$ python3 -q
>>> import numpy as np
>>> np.set_printoptions(precision=2, suppress=True, linewidth=100)
>>> def rd(a):
...     return np.round(a, 2) + 0
... 
>>> W0 = np.load("dump.npy")
>>> W0
array([[ 2.19, -4.18, -2.21, -0.49,  3.85, -3.99, -0.02,  3.71],
       [ 1.61, -2.16, -0.91,  0.13,  1.78, -1.35,  0.25,  1.86],
       [-1.53,  4.09,  2.04,  0.12, -3.6 ,  3.91, -0.27, -3.64],
       [-0.6 , -0.19,  0.2 , -0.09,  0.5 , -0.35,  0.52,  0.27],
       [ 2.89, -3.49, -2.28,  0.11,  4.27, -3.94, -0.32,  4.23]])
>>> np.linalg.cond(W0) > 100
np.False_
>>> np.linalg.matrix_rank(W0, rtol=0.1)
np.int64(1)
>>> np.argsort(-np.linalg.norm(W0, axis=0).round(6), kind="stable")[:3]
array([1, 4, 5])
>>> x = np.array([3, 1, 3, 1, 1, 2, 0, 3])
>>> a = np.maximum(W0 @ x, 0)
>>> rd(np.maximum(W0 @ (3 * x), 0))
array([ 6.81, 14.19,  0.  ,  0.  , 22.59])
>>> W0 * (a > 1e-9)[:, None]
array([[ 2.19, -4.18, -2.21, -0.49,  3.85, -3.99, -0.02,  3.71],
       [ 1.61, -2.16, -0.91,  0.13,  1.78, -1.35,  0.25,  1.86],
       [-0.  ,  0.  ,  0.  ,  0.  , -0.  ,  0.  , -0.  , -0.  ],
       [-0.  , -0.  ,  0.  , -0.  ,  0.  , -0.  ,  0.  ,  0.  ],
       [ 2.89, -3.49, -2.28,  0.11,  4.27, -3.94, -0.32,  4.23]])
>>> rd(np.tanh(W0 @ x))
array([ 0.98,  1.  , -0.74, -0.7 ,  1.  ])
>>> x = np.array([3, 1, -2, -1, 0, -1, 0, 1])
>>> rd(W0 @ np.ones(8))
array([-1.14,  1.21,  1.12,  0.26,  1.47])
>>> rd(W0 @ x)
array([ 15.  ,   7.57, -12.25,  -1.68,  17.8 ])
>>> x @ W0
Traceback (most recent call last):
  File "<python-input-16>", line 1, in <module>
    x @ W0
    ~~^~~~
ValueError: matmul: Input operand 1 has a mismatch in its core dimension 0, with gufunc signature (n?,k),(k,m?)->(n?,m?) (size 5 is different from 8)
>>> A2 = np.array([[1, -2],
...     [-3, 1],
...     [-3, 3],
...     [1, 2],
...     [2, 1],
...     [0, 3],
...     [-3, -2],
...     [-3, -1]])
>>> rd(W0 @ A2)
array([[ 17.5 , -27.96],
       [  8.18, -12.48],
       [-15.27,  25.82],
       [ -2.09,  -0.43],
       [ 17.12, -27.03]])
>>> rd(np.einsum("ik,kj->ij", W0, A2))
array([[ 17.5 , -27.96],
       [  8.18, -12.48],
       [-15.27,  25.82],
       [ -2.09,  -0.43],
       [ 17.12, -27.03]])
>>> np.linalg.matrix_rank(W0 @ A2)
np.int64(2)
>>> rd(np.einsum("ij->j", W0))
array([ 4.56, -5.93, -3.16, -0.22,  6.8 , -5.72,  0.16,  6.43])
>>> W1 = np.array([[1, 2, 1, 2],
...     [0, 2, 0, -3],
...     [1, -1, 0, 0],
...     [-1, 0, -1, 0],
...     [3, -2, 1, 0],
...     [1, -2, -3, 0],
...     [1, 2, 3, -1],
...     [-3, -3, 2, 1]])
>>> b = np.array([2, 3, 2, 0])
>>> H = np.maximum(W0 @ W1 + b, 0)
>>> (H > 0).mean(axis=0)
array([0.6, 0.4, 0.8, 0.6])
>>> np.linalg.matrix_rank(H)
np.int64(4)
>>> W2 = np.array([[2, 2, 4], [2, 4, 2], [2, 1, 5], [0, 1, 2]])
>>> (H @ W2).round(6).argmax(axis=1)
array([2, 2, 1, 2, 2])
>>> F = np.load("run5.npy")
>>> F
array([[ 0.,  0.,  0.,  0.,  0., -2.,  1., -2.,  0.],
       [ 0.,  0.,  0.,  0.,  0.,  0.,  1., -2.,  2.],
       [ 0.,  0.,  0.,  0.,  0.,  3., -1.,  1., -3.],
       [ 0.,  0.,  0.,  0.,  0., -2., -2.,  0.,  2.],
       [ 0.,  0.,  0.,  0.,  0.,  1.,  0., -3.,  1.],
       [-2.,  0.,  3., -2.,  1.,  0.,  0.,  0.,  0.],
       [ 1.,  1., -1., -2.,  0.,  0.,  0.,  0.,  0.],
       [-2., -2.,  1.,  0., -3.,  0.,  0.,  0.,  0.],
       [ 0.,  2., -3.,  2.,  1.,  0.,  0.,  0.,  0.]])
>>> rk = np.linalg.matrix_rank(F)
>>> rk
np.int64(8)
>>> N = np.linalg.svd(F)[2][rk:].T
>>> [int(np.linalg.matrix_rank(F[:i])) for i in range(1, len(F) + 1)]
[1, 2, 3, 4, 4, 5, 6, 7, 8]
>>> np.linalg.matrix_rank(F.T @ F), np.linalg.matrix_rank(F @ F.T)
(np.int64(8), np.int64(8))
>>> rd(N[:, 0] / N[np.abs(N[:, 0]).round(6).argmax(), 0])
array([ 0.33,  1.  ,  0.67,  0.33, -0.67,  0.  ,  0.  ,  0.  ,  0.  ])
>>> rd(N @ N.T)
array([[ 0.05,  0.16,  0.11,  0.05, -0.11,  0.  ,  0.  ,  0.  ,  0.  ],
       [ 0.16,  0.47,  0.32,  0.16, -0.32,  0.  ,  0.  ,  0.  ,  0.  ],
       [ 0.11,  0.32,  0.21,  0.11, -0.21,  0.  ,  0.  ,  0.  ,  0.  ],
       [ 0.05,  0.16,  0.11,  0.05, -0.11,  0.  ,  0.  ,  0.  ,  0.  ],
       [-0.11, -0.32, -0.21, -0.11,  0.21,  0.  ,  0.  ,  0.  ,  0.  ],
       [ 0.  ,  0.  ,  0.  ,  0.  ,  0.  ,  0.  ,  0.  ,  0.  ,  0.  ],
       [ 0.  ,  0.  ,  0.  ,  0.  ,  0.  ,  0.  ,  0.  ,  0.  ,  0.  ],
       [ 0.  ,  0.  ,  0.  ,  0.  ,  0.  ,  0.  ,  0.  ,  0.  ,  0.  ],
       [ 0.  ,  0.  ,  0.  ,  0.  ,  0.  ,  0.  ,  0.  ,  0.  ,  0.  ]])
>>> m1 = np.load("a.npy")
>>> m1
array([[-3.,  1.,  0.,  0.],
       [ 0., -3.,  1.,  0.],
       [ 0.,  0., -3.,  1.],
       [ 0.,  0.,  0., -3.]])
>>> ev, vecs = np.linalg.eig(m1)
>>> rd(np.sort(np.linalg.eigvals(m1 @ m1)))
array([9., 9., 9., 9.])
>>> rd(np.sort(np.linalg.eigvals(m1.T)))
array([-3., -3., -3., -3.])
>>> m1 @ vecs[:, 0] - ev[0] * vecs[:, 0]
array([0., 0., 0., 0.])
>>> np.prod(ev)
np.float64(81.0)
>>> feats = np.loadtxt("sample14.csv", delimiter=",")
>>> feats
array([[ 0., -3., -1., -1.,  2.],
       [ 3.,  0.,  0.,  5., -2.],
       [ 1.,  0.,  0.,  0., -1.],
       [ 1., -5.,  0.,  0.,  4.],
       [-2.,  2.,  1., -4.,  0.]])
>>> rng = np.random.default_rng(6963)
>>> lab = rng.permutation(5)
>>> lab
array([2, 0, 4, 3, 1])
>>> A2 = feats[lab][:, lab]
>>> rd(np.sort(np.abs(np.linalg.eigvals(A2))))
array([0.  , 1.24, 1.24, 7.71, 7.71])
>>> np.allclose(A2, feats)
False
>>> np.trace(A2)
np.float64(0.0)
>>> rd(np.linalg.det(A2)), rd(np.linalg.det(feats[lab]))
(np.float64(0.0), np.float64(0.0))
>>> data = np.loadtxt("arr.csv", delimiter=",")
>>> rd(data)
array([[ 1.  ,  0.  ,  0.  ,  0.  ,  0.  ],
       [ 0.  ,  0.81,  0.59,  0.  ,  0.  ],
       [ 0.  , -0.59,  0.81,  0.  ,  0.  ],
       [ 0.  ,  0.  ,  0.  ,  1.  ,  0.  ],
       [ 0.  ,  0.  ,  0.  ,  0.  ,  1.  ]])
>>> u = np.array([3, 2, 0, 3, 2])
>>> A2 = data + np.outer(u, np.eye(5)[3])
>>> rd(A2)
array([[ 1.  ,  0.  ,  0.  ,  3.  ,  0.  ],
       [ 0.  ,  0.81,  0.59,  2.  ,  0.  ],
       [ 0.  , -0.59,  0.81,  0.  ,  0.  ],
       [ 0.  ,  0.  ,  0.  ,  4.  ,  0.  ],
       [ 0.  ,  0.  ,  0.  ,  2.  ,  1.  ]])
>>> rd(np.linalg.det(A2) / np.linalg.det(data)), rd(1 + np.linalg.solve(data, u)[3])
(np.float64(4.0), np.float64(4.0))
>>> np.linalg.matrix_rank(np.linalg.inv(A2) - np.linalg.inv(data), tol=1e-8)
np.int64(1)
>>> np.linalg.matrix_rank(A2 - data)
np.int64(1)
>>> Uu, sv = np.linalg.svd(A2)
Traceback (most recent call last):
  File "<python-input-63>", line 1, in <module>
    Uu, sv = np.linalg.svd(A2)
    ^^^^^^
ValueError: too many values to unpack (expected 2)
>>> Uu, sv, vt = np.linalg.svd(A2, full_matrices=False)
>>> np.allclose(Uu * sv @ vt, A2)
True
>>> rd(np.cumsum(sv ** 2) / np.sum(sv ** 2))
array([0.91, 0.93, 0.96, 0.99, 1.  ])
>>> rd(vt @ vt.T)
array([[1., 0., 0., 0., 0.],
       [0., 1., 0., 0., 0.],
       [0., 0., 1., 0., 0.],
       [0., 0., 0., 1., 0.],
       [0., 0., 0., 0., 1.]])
>>> A2 = np.array([[-3, -1, 0],
...     [0, -2, 0],
...     [-1, 3, 1],
...     [-1, -1, -3],
...     [-3, 0, 0],
...     [-3, -2, -3],
...     [1, -3, 2],
...     [3, 0, 3],
...     [2, 1, 3]])
>>> np.einsum("ij->j", F)
array([-3.,  1.,  0., -2., -1.,  0., -1., -6.,  2.])
>>> np.linalg.matrix_rank(F @ A2)
np.int64(3)
>>> F @ A2
array([[  1.,   1.,   2.],
       [ -1.,  -1.,   2.],
       [-13.,  -6., -17.],
       [  8.,  12.,   8.],
       [-10.,  -1.,  -9.],
       [  2.,  13.,   9.],
       [  0.,  -4.,   5.],
       [ 14.,   9.,   1.],
       [ -2., -15.,  -9.]])
>>> np.einsum("ik,kj->ij", F, A2)
array([[  1.,   1.,   2.],
       [ -1.,  -1.,   2.],
       [-13.,  -6., -17.],
       [  8.,  12.,   8.],
       [-10.,  -1.,  -9.],
       [  2.,  13.,   9.],
       [  0.,  -4.,   5.],
       [ 14.,   9.,   1.],
       [ -2., -15.,  -9.]])
>>> np.einsum("ik,kj->ji", F, A2)
array([[  1.,  -1., -13.,   8., -10.,   2.,   0.,  14.,  -2.],
       [  1.,  -1.,  -6.,  12.,  -1.,  13.,  -4.,   9., -15.],
       [  2.,   2., -17.,   8.,  -9.,   9.,   5.,   1.,  -9.]])
>>> A2.T @ F.T
array([[  1.,  -1., -13.,   8., -10.,   2.,   0.,  14.,  -2.],
       [  1.,  -1.,  -6.,  12.,  -1.,  13.,  -4.,   9., -15.],
       [  2.,   2., -17.,   8.,  -9.,   9.,   5.,   1.,  -9.]])
>>> rd(np.linalg.pinv(data))
array([[ 1.  ,  0.  ,  0.  ,  0.  ,  0.  ],
       [ 0.  ,  0.81, -0.59,  0.  ,  0.  ],
       [ 0.  ,  0.59,  0.81,  0.  ,  0.  ],
       [ 0.  ,  0.  ,  0.  ,  1.  ,  0.  ],
       [ 0.  ,  0.  ,  0.  ,  0.  ,  1.  ]])
>>> rd(data.T @ data)
array([[1., 0., 0., 0., 0.],
       [0., 1., 0., 0., 0.],
       [0., 0., 1., 0., 0.],
       [0., 0., 0., 1., 0.],
       [0., 0., 0., 0., 1.]])
>>> rd(data @ data.T)
array([[1., 0., 0., 0., 0.],
       [0., 1., 0., 0., 0.],
       [0., 0., 1., 0., 0.],
       [0., 0., 0., 1., 0.],
       [0., 0., 0., 0., 1.]])
>>> data[:, 3] @ data[:, 1]
np.float64(0.0)
>>> Uu, sv, vt = np.linalg.svd(W0)
>>> np.argmax(sv[:-1] / (sv[1:] + 1e-6)) + 1
np.int64(1)
>>> A2 = Uu[:, :1] @ np.diag(sv[:1]) @ vt[:1]
>>> np.linalg.matrix_rank(A2)
np.int64(1)
>>> rd(np.linalg.norm(W0 - A2, 2)), rd(sv[1])
(np.float64(1.49), np.float64(1.49))
>>> X = np.load("case13.npy")
>>> X
array([[0., 1., 1., 1., 1., 1., 1., 1., 1., 1., 1.],
       [1., 0., 1., 1., 1., 1., 1., 1., 1., 1., 1.],
       [1., 1., 0., 1., 1., 1., 1., 1., 1., 1., 1.],
       [1., 1., 1., 0., 1., 1., 1., 1., 1., 1., 1.],
       [1., 1., 1., 1., 0., 1., 1., 1., 1., 1., 1.],
       [1., 1., 1., 1., 1., 0., 1., 1., 1., 1., 1.],
       [1., 1., 1., 1., 1., 1., 0., 1., 1., 1., 1.],
       [1., 1., 1., 1., 1., 1., 1., 0., 1., 1., 1.],
       [1., 1., 1., 1., 1., 1., 1., 1., 0., 1., 1.],
       [1., 1., 1., 1., 1., 1., 1., 1., 1., 0., 1.],
       [1., 1., 1., 1., 1., 1., 1., 1., 1., 1., 0.]])
>>> lab = rng.permutation(11)
>>> A2 = X[:, lab] * rng.choice([-1, 1], 11)
>>> A2
array([[-1.,  1.,  1.,  1.,  1., -1., -0., -1., -1.,  1.,  1.],
       [-1.,  1.,  1.,  1.,  1., -1., -1., -1., -1.,  1.,  0.],
       [-1.,  1.,  1.,  1.,  1., -1., -1., -1., -0.,  1.,  1.],
       [-1.,  1.,  1.,  0.,  1., -1., -1., -1., -1.,  1.,  1.],
       [-1.,  1.,  0.,  1.,  1., -1., -1., -1., -1.,  1.,  1.],
       [-1.,  1.,  1.,  1.,  1., -1., -1., -0., -1.,  1.,  1.],
       [-1.,  0.,  1.,  1.,  1., -1., -1., -1., -1.,  1.,  1.],
       [-0.,  1.,  1.,  1.,  1., -1., -1., -1., -1.,  1.,  1.],
       [-1.,  1.,  1.,  1.,  0., -1., -1., -1., -1.,  1.,  1.],
       [-1.,  1.,  1.,  1.,  1., -1., -1., -1., -1.,  0.,  1.],
       [-1.,  1.,  1.,  1.,  1., -0., -1., -1., -1.,  1.,  1.]])
>>> Uu, _, vt = np.linalg.svd(X.T @ A2)
>>> rd(np.linalg.lstsq(X, A2)[0])
array([[ 0.,  0.,  0.,  0.,  0.,  0., -1.,  0.,  0.,  0.,  0.],
       [ 0.,  0.,  0.,  0.,  0.,  0.,  0.,  0.,  0.,  0.,  1.],
       [ 0.,  0.,  0.,  0.,  0.,  0.,  0.,  0., -1.,  0.,  0.],
       [ 0.,  0.,  0.,  1.,  0.,  0.,  0.,  0.,  0.,  0.,  0.],
       [ 0.,  0.,  1.,  0.,  0.,  0.,  0.,  0.,  0.,  0.,  0.],
       [ 0.,  0.,  0.,  0.,  0.,  0.,  0., -1.,  0.,  0.,  0.],
       [ 0.,  1.,  0.,  0.,  0.,  0.,  0.,  0.,  0.,  0.,  0.],
       [-1.,  0.,  0.,  0.,  0.,  0.,  0.,  0.,  0.,  0.,  0.],
       [ 0.,  0.,  0.,  0.,  1.,  0.,  0.,  0.,  0.,  0.,  0.],
       [ 0.,  0.,  0.,  0.,  0.,  0.,  0.,  0.,  0.,  1.,  0.],
       [ 0.,  0.,  0.,  0.,  0., -1.,  0.,  0.,  0.,  0.,  0.]])
>>> x = np.array([8, -9, -7, -4, -4, 9, 9, -7, -3, 1, 6])
>>> np.sign((A2 @ x).round(6))
array([-1., -1., -1., -1., -1., -1., -1., -1., -1., -1., -1.])
>>> A2 @ (2 * x)
array([-48., -78., -72., -58., -52., -80., -48., -50., -58., -68., -48.])
>>> np.linalg.norm(A2 @ x) <= np.linalg.norm(A2, 2) * np.linalg.norm(x) + 1e-9
np.True_
>>> A2 * x
array([[-8., -9., -7., -4., -4., -9., -0.,  7.,  3.,  1.,  6.],
       [-8., -9., -7., -4., -4., -9., -9.,  7.,  3.,  1.,  0.],
       [-8., -9., -7., -4., -4., -9., -9.,  7.,  0.,  1.,  6.],
       [-8., -9., -7., -0., -4., -9., -9.,  7.,  3.,  1.,  6.],
       [-8., -9., -0., -4., -4., -9., -9.,  7.,  3.,  1.,  6.],
       [-8., -9., -7., -4., -4., -9., -9.,  0.,  3.,  1.,  6.],
       [-8., -0., -7., -4., -4., -9., -9.,  7.,  3.,  1.,  6.],
       [-0., -9., -7., -4., -4., -9., -9.,  7.,  3.,  1.,  6.],
       [-8., -9., -7., -4., -0., -9., -9.,  7.,  3.,  1.,  6.],
       [-8., -9., -7., -4., -4., -9., -9.,  7.,  3.,  0.,  6.],
       [-8., -9., -7., -4., -4., -0., -9.,  7.,  3.,  1.,  6.]])
>>> E = np.load("m.npy")
>>> E
array([[  1,  -3,   9, -27],
       [  1,  -2,   4,  -8],
       [  1,  -1,   1,  -1],
       [  1,   0,   0,   0],
       [  1,   1,   1,   1]])
>>> # row 0 is much longer than the rest
>>> A2 = np.array([[-1, 2, -1], [0, 0, -1], [1, 0, -2], [-2, -2, -2]])
>>> E @ A2
array([[62, 56, 38],
       [19, 18,  9],
       [ 2,  4,  0],
       [-1,  2, -1],
       [-2,  0, -6]])
>>> np.linalg.matrix_rank(E @ A2)
np.int64(3)
>>> np.einsum("ik,kj->ji", E, A2)
array([[62, 19,  2, -1, -2],
       [56, 18,  4,  2,  0],
       [38,  9,  0, -1, -6]])
>>> arr = np.loadtxt("mat.csv", delimiter=",")
>>> rd(arr)
array([[ 0.37, -0.46, -0.21, -0.27, -0.18,  0.48,  0.29,  0.43],
       [-0.13,  0.16,  0.84, -0.08,  0.2 ,  0.33,  0.22,  0.21],
       [ 0.33, -0.05,  0.27, -0.23, -0.47,  0.  ,  0.22, -0.7 ],
       [ 0.1 , -0.23,  0.19,  0.8 , -0.35,  0.24, -0.28,  0.03],
       [ 0.37,  0.19, -0.04,  0.42,  0.14, -0.36,  0.69,  0.13],
       [ 0.2 ,  0.52, -0.31,  0.13,  0.27,  0.65,  0.  , -0.29],
       [-0.6 , -0.43, -0.15,  0.17,  0.18,  0.2 ,  0.45, -0.35],
       [-0.43,  0.46, -0.16, -0.02, -0.67,  0.08,  0.24,  0.23]])
>>> # keeps lengths
>>> x = np.array([6, -2, 1, -3, -7, -7, -1, 4])
>>> rhs = arr @ x
>>> rd(rhs)
array([ 3.11, -3.14,  3.4 , -0.02,  1.89, -8.12, -7.93,  1.22])
>>> rd(np.linalg.solve(arr, arr[:, 0]))
array([1., 0., 0., 0., 0., 0., 0., 0.])
>>> rd(np.linalg.solve(arr, rhs + arr[:, 4]))
array([ 6., -2.,  1., -3., -6., -7., -1.,  4.])
>>> rd(np.linalg.solve(arr.T, arr[4]))
array([0., 0., 0., 0., 1., 0., 0., 0.])
